% python3 -q
>>> import numpy as np
>>> np.set_printoptions(suppress=True, linewidth=100)
>>> rnd = lambda a: np.round(a, 2) + 0
>>> mat = np.load("x.npy")
>>> mat
array([[ 9,  2,  6,  4,  1,  6],
       [12,  2, 10, 12,  9,  7],
       [15, 10, 11, 12, 16,  7],
       [21, 14, 20, 12, 17, 15],
       [26, 17, 20, 18, 22, 19],
       [28, 22, 24, 19, 25, 24],
       [30, 23, 24, 20, 32, 27],
       [30, 29, 27, 23, 33, 36],
       [37, 36, 33, 23, 33, 40],
       [44, 38, 42, 29, 37, 40],
       [50, 39, 46, 30, 43, 40],
       [51, 46, 54, 34, 43, 44],
       [54, 50, 54, 40, 46, 44],
       [60, 57, 59, 45, 52, 53],
       [65, 59, 66, 47, 53, 55],
       [72, 62, 67, 51, 53, 59]])
>>> Ac = mat - mat.mean(axis=0)
>>> vecs = np.linalg.svd(Ac)[2][:1]
>>> Y = Ac - Ac @ vecs.T @ vecs
>>> rnd((Ac @ vecs.T).std(axis=0))
array([42.41])
>>> rnd(np.linalg.norm(Y) / np.linalg.norm(Ac))
np.float64(0.14)
>>> rnd(Y.std(axis=0))
array([1.79, 1.47, 2.4 , 2.28, 2.85, 3.  ])
>>> Y = np.c_[mat[:, :5] @ np.array([[2, 0, 9, 6, -3],
...     [0, 7, -7, 7, -6],
...     [5, -5, 9, -4, 3],
...     [6, 5, 2, 5, 8],
...     [-1, -4, -6, -5, 1]]), np.array([-1, -3, -2, -3, -2, -1, -1, 2, 0, -3, -1, -2, 2, -2, -1, 3])]
>>> Y
array([[ 71,   0, 123,  59,  12,  -1],
       [137, -12, 154,  61,  87,  -3],
       [141,  11,  92,  96,  40,  -2],
       [197, -10, 193, 119,  26,  -3],
       [238,  21, 199, 175,  46,  -2],
       [265,  29, 202, 196,  33,  -1],
       [268,  13, 173, 185,  36,  -1],
       [300,  51, 158, 225,  34,   2],
       [344,  70, 226, 292, -11,   0],
       [435,  53, 344, 322,  35,  -3],
       [467,  21, 393, 324,  37,  -1],
       [533,  50, 433, 367,  48,  -2],
       [572,  96, 426, 428,  66,   2],
       [633, 121, 450, 488,  67,  -2],
       [689, 106, 542, 509,  78,  -1],
       [732, 142, 601, 588,  74,   3]])
>>> rnd(np.linalg.lstsq(mat, Y[:, 0])[0])
array([ 2.,  0.,  5.,  6., -1.,  0.])
>>> F = np.loadtxt("arr.csv", delimiter=",")
>>> F
array([[ 1.,  0.,  0.,  0.,  0.,  0.,  0.,  0.,  0.],
       [-8.,  1.,  0.,  0.,  0.,  0.,  0.,  0.,  0.],
       [ 3.,  9.,  1.,  0.,  0.,  0.,  0.,  0.,  0.],
       [-9.,  5.,  0.,  1.,  0.,  0.,  0.,  0.,  0.],
       [-5., -6.,  8.,  5.,  1.,  0.,  0.,  0.,  0.],
       [ 5., -8., -9.,  7., -7.,  1.,  0.,  0.,  0.],
       [-1., -9.,  9.,  8., -1.,  3.,  1.,  0.,  0.],
       [ 3.,  4., -6.,  4., -5.,  9.,  5.,  1.,  0.],
       [-9.,  8.,  7., -3., -6., -6.,  2., -7.,  1.]])
>>> (F - F.T) / 2
array([[ 0. ,  4. , -1.5,  4.5,  2.5, -2.5,  0.5, -1.5,  4.5],
       [-4. ,  0. , -4.5, -2.5,  3. ,  4. ,  4.5, -2. , -4. ],
       [ 1.5,  4.5,  0. ,  0. , -4. ,  4.5, -4.5,  3. , -3.5],
       [-4.5,  2.5,  0. ,  0. , -2.5, -3.5, -4. , -2. ,  1.5],
       [-2.5, -3. ,  4. ,  2.5,  0. ,  3.5,  0.5,  2.5,  3. ],
       [ 2.5, -4. , -4.5,  3.5, -3.5,  0. , -1.5, -4.5,  3. ],
       [-0.5, -4.5,  4.5,  4. , -0.5,  1.5,  0. , -2.5, -1. ],
       [ 1.5,  2. , -3. ,  2. , -2.5,  4.5,  2.5,  0. ,  3.5],
       [-4.5,  4. ,  3.5, -1.5, -3. , -3. ,  1. , -3.5,  0. ]])
>>> np.allclose(F, F.T)
False
>>> rnd(np.linalg.matrix_power(F, 2))
array([[   1.,    0.,    0.,    0.,    0.,    0.,    0.,    0.,    0.],
       [ -16.,    1.,    0.,    0.,    0.,    0.,    0.,    0.,    0.],
       [ -66.,   18.,    1.,    0.,    0.,    0.,    0.,    0.,    0.],
       [ -58.,   10.,    0.,    1.,    0.,    0.,    0.,    0.,    0.],
       [  17.,   85.,   16.,   10.,    1.,    0.,    0.,    0.,    0.],
       [  19.,  -20.,  -74.,  -21.,  -14.,    1.,    0.,    0.,    0.],
       [  45.,   85.,  -17.,   32.,  -23.,    6.,    1.,    0.,    0.],
       [ -15., -113.,  -88.,   86.,  -78.,   33.,   10.,    1.,    0.],
       [ -57.,  102.,   80.,  -90.,   63.,  -69.,  -31.,  -14.,    1.]])
>>> np.trace(F)
np.float64(9.0)
>>> rnd(np.linalg.det(F))
np.float64(1.0)
>>> rnd(np.sort(np.abs(np.linalg.eigvals(F))))
array([1., 1., 1., 1., 1., 1., 1., 1., 1.])
>>> left, sig, Vh = np.linalg.svd(F)
>>> rnd(sig)
array([24.41, 20.68, 14.3 , 10.79,  9.76,  4.49,  0.46,  0.16,  0.  ])
>>> np.argmax(sig[:-1] / (sig[1:] + 1e-6)) + 1
np.int64(8)
>>> Y = left[:, :8] @ np.diag(sig[:8]) @ Vh[:8]
>>> rnd(np.abs(F - Y).max())
np.float64(0.0)
>>> A = np.loadtxt("run8.csv", delimiter=",")
>>> A
array([[-0.15, -0.02,  0.09, -0.24],
       [-0.64, -0.01,  0.29, -0.98],
       [ 0.53,  0.02, -0.29,  0.83],
       [-3.01, -0.03,  1.49, -4.6 ],
       [ 1.98,  0.01, -1.  ,  3.02],
       [-0.75, -0.01,  0.38, -1.1 ],
       [-0.91,  0.01,  0.45, -1.33],
       [-0.04, -0.02,  0.01, -0.04],
       [-0.55,  0.02,  0.24, -0.84],
       [ 0.41, -0.02, -0.23,  0.63],
       [ 0.36, -0.03, -0.17,  0.56],
       [-2.03,  0.  ,  1.04, -3.06],
       [-1.18,  0.01,  0.63, -1.77],
       [-0.24,  0.05,  0.1 , -0.26],
       [ 1.21, -0.02, -0.6 ,  1.86],
       [-2.11,  0.01,  1.06, -3.17],
       [ 1.89,  0.  , -0.96,  2.8 ],
       [ 0.24,  0.01, -0.11,  0.31],
       [-4.1 ,  0.  ,  2.1 , -6.18],
       [ 0.29,  0.  , -0.13,  0.44],
       [ 0.19, -0.03, -0.12,  0.25],
       [-2.47,  0.01,  1.24, -3.73],
       [-1.19,  0.01,  0.59, -1.73],
       [-0.3 ,  0.03,  0.14, -0.42],
       [-4.  ,  0.  ,  2.  , -6.04],
       [-2.14, -0.02,  1.05, -3.15],
       [-0.56,  0.01,  0.3 , -0.91],
       [ 0.35, -0.03, -0.16,  0.45],
       [ 0.9 , -0.01, -0.44,  1.37],
       [-1.91, -0.02,  0.95, -2.87]])
>>> rnd(np.linalg.norm(A, 2) / np.linalg.norm(A))
np.float64(1.0)
>>> np.linalg.cond(A) > 100
np.True_
>>> np.linalg.matrix_rank(A, rtol=0.1)
np.int64(1)
>>> [round(float(x), 2) for x in np.linalg.svd(A, compute_uv=False)[:3]]
[16.87, 0.14, 0.1]
>>> X = np.array([[2, 1, 2, 1, 3, 0, 3, 0, 3, -3, -3, 3, 2, 2, -1],
...     [2, 3, 2, -3, -1, 0, -2, 1, -3, 0, 3, 2, 0, 3, -2],
...     [0, 3, -1, 1, 2, 0, -1, 1, 2, -2, 1, 1, -1, 1, 2],
...     [-3, 2, 2, -3, -1, -1, 3, -3, -3, 0, 2, -1, -1, 1, -1],
...     [1, -2, 3, -3, 1, -1, -3, -3, -2, 1, 2, -1, -1, -1, -1],
...     [-1, 2, 1, -1, -2, -1, 2, 3, 3, 0, -3, 0, 3, 3, 0],
...     [-1, 0, -2, 0, -3, 0, -2, 3, -1, -1, 0, 2, -2, 0, 1],
...     [3, 2, 1, 0, 0, 3, -2, -3, -3, 1, -1, 0, 1, 1, -1],
...     [3, 0, -1, -1, 2, 0, -3, 2, -3, 3, 0, -2, -3, 2, -1]])
>>> X[:, 7] = 3 * X[:, 0]
>>> X
array([[ 2,  1,  2,  1,  3,  0,  3,  6,  3, -3, -3,  3,  2,  2, -1],
       [ 2,  3,  2, -3, -1,  0, -2,  6, -3,  0,  3,  2,  0,  3, -2],
       [ 0,  3, -1,  1,  2,  0, -1,  0,  2, -2,  1,  1, -1,  1,  2],
       [-3,  2,  2, -3, -1, -1,  3, -9, -3,  0,  2, -1, -1,  1, -1],
       [ 1, -2,  3, -3,  1, -1, -3,  3, -2,  1,  2, -1, -1, -1, -1],
       [-1,  2,  1, -1, -2, -1,  2, -3,  3,  0, -3,  0,  3,  3,  0],
       [-1,  0, -2,  0, -3,  0, -2, -3, -1, -1,  0,  2, -2,  0,  1],
       [ 3,  2,  1,  0,  0,  3, -2,  9, -3,  1, -1,  0,  1,  1, -1],
       [ 3,  0, -1, -1,  2,  0, -3,  9, -3,  3,  0, -2, -3,  2, -1]])
>>> Y = np.array([[5, 4],
...     [-5, 3],
...     [1, -5],
...     [4, 3],
...     [4, -5],
...     [5, -5],
...     [1, -5],
...     [2, 1],
...     [-5, 3],
...     [4, -4],
...     [-2, 5],
...     [3, 0],
...     [1, 4],
...     [4, 4],
...     [2, 4]])
>>> np.linalg.matrix_rank(np.vstack([X, Y.T]))
np.int64(11)
>>> np.einsum("ij,ij->i", X, X)
array([109, 102,  32, 135,  56,  61,  38, 122, 141])
>>> np.einsum("ik,kj->ji", X, Y)
array([[ 34,  14, -15, -50,   8, -29, -20,  61,  57],
       [ -2,  29,  39, -42, -20,  14,  25,   3,  -1]])
>>> np.vstack([X, Y.T]).shape
(11, 15)
>>> np.einsum("ik,kj->ij", X, Y)
array([[ 34,  -2],
       [ 14,  29],
       [-15,  39],
       [-50, -42],
       [  8, -20],
       [-29,  14],
       [-20,  25],
       [ 61,   3],
       [ 57,  -1]])
>>> X @ Y
array([[ 34,  -2],
       [ 14,  29],
       [-15,  39],
       [-50, -42],
       [  8, -20],
       [-29,  14],
       [-20,  25],
       [ 61,   3],
       [ 57,  -1]])
>>> Y = X / np.sqrt((X ** 2).mean(axis=1, keepdims=True))
>>> np.linalg.matrix_rank(Y) == np.linalg.matrix_rank(X)
np.True_
>>> G = X.T @ X
>>> np.trace(G), (X ** 2).sum()
(np.int64(796), np.int64(796))
>>> rnd(np.linalg.svd(X, compute_uv=False) ** 2)
array([428.33, 147.  ,  85.92,  45.14,  33.02,  23.78,  17.47,  10.88,   4.45])
>>> rnd(np.linalg.eigvalsh(G)[::-1])
array([428.33, 147.  ,  85.92,  45.14,  33.02,  23.78,  17.47,  10.88,   4.45,   0.  ,   0.  ,
         0.  ,   0.  ,   0.  ,   0.  ])
>>> np.allclose(G, G.T)
True
>>> K = np.array([[-0.5, 0.3, 0.2, 3.0, 0.1],
...     [-0.2, -0.2, -0.1, 2.4, 1.6],
...     [1.3, -0.8, 0.4, -4.8, 0.4],
...     [0.2, -0.2, 1.2, 3.0, -0.4],
...     [0.9, -0.2, 1.6, 0.6, 0.2]])
>>> r0, v = K[4], K[1]
>>> rnd(r0 @ r0)
np.float64(3.81)
>>> pr = (r0 @ v) / (r0 @ r0) * r0
>>> rnd(np.linalg.norm(r0 + v) ** 2 + np.linalg.norm(r0 - v) ** 2)
np.float64(24.44)
>>> np.linalg.matrix_rank(np.outer(r0, v))
np.int64(1)
>>> rnd(np.outer(r0, v))
array([[-0.18, -0.18, -0.09,  2.16,  1.44],
       [ 0.04,  0.04,  0.02, -0.48, -0.32],
       [-0.32, -0.32, -0.16,  3.84,  2.56],
       [-0.12, -0.12, -0.06,  1.44,  0.96],
       [-0.04, -0.04, -0.02,  0.48,  0.32]])
>>> rnd(v - pr)
array([-0.54, -0.12, -0.71,  2.17,  1.52])
>>> rnd(pr)
array([ 0.34, -0.08,  0.61,  0.23,  0.08])
>>> np.unravel_index(np.abs(K).argmax(), K.shape)
(np.int64(2), np.int64(3))
>>> rnd(K.mean(axis=0))
array([ 0.34, -0.22,  0.66,  0.84,  0.38])
>>> rnd(K.sum(axis=1))
array([ 3.1,  3.5, -3.5,  3.8,  3.1])
>>> K.shape
(5, 5)
>>> rnd(K - K[0])
array([[ 0. ,  0. ,  0. ,  0. ,  0. ],
       [ 0.3, -0.5, -0.3, -0.6,  1.5],
       [ 1.8, -1.1,  0.2, -7.8,  0.3],
       [ 0.7, -0.5,  1. ,  0. , -0.5],
       [ 1.4, -0.5,  1.4, -2.4,  0.1]])
>>> rnd(np.linalg.norm(K, 2) / np.linalg.norm(K))
np.float64(0.92)
>>> np.linalg.matrix_rank(K, rtol=0.1)
np.int64(3)
>>> np.argsort(-np.linalg.norm(K, axis=0).round(6), kind="stable")[:3]
array([3, 2, 4])
>>> round(np.log10(np.linalg.cond(K)))
2
>>> left, sig, Vh = np.linalg.svd(K)
>>> np.argmax(sig[:-1] / (sig[1:] + 1e-6)) + 1
np.int64(4)
>>> Y = left[:, :4] @ np.diag(sig[:4]) @ Vh[:4]
>>> rnd(np.linalg.norm(K - Y) / np.linalg.norm(K))
np.float64(0.0)
>>> np.linalg.matrix_rank(Y)
np.int64(4)
>>> q, R = np.linalg.qr(K)
>>> np.allclose(R.T @ R, K.T @ K)
True
>>> rnd(abs(R[0, 0])), rnd(np.linalg.norm(K[:, 0]))
(np.float64(1.68), np.float64(1.68))
>>> rnd(q @ R)
array([[-0.5,  0.3,  0.2,  3. ,  0.1],
       [-0.2, -0.2, -0.1,  2.4,  1.6],
       [ 1.3, -0.8,  0.4, -4.8,  0.4],
       [ 0.2, -0.2,  1.2,  3. , -0.4],
       [ 0.9, -0.2,  1.6,  0.6,  0.2]])
>>> rnd(np.abs(np.diag(R)))
array([1.68, 0.43, 1.53, 0.98, 0.33])
>>> rnd(q)
array([[-0.3 ,  0.13,  0.33, -0.04,  0.89],
       [-0.12, -0.69,  0.27,  0.67,  0.  ],
       [ 0.77, -0.39, -0.24, -0.17,  0.4 ],
       [ 0.12, -0.24,  0.77, -0.53, -0.23],
       [ 0.53,  0.55,  0.42,  0.49, -0.04]])
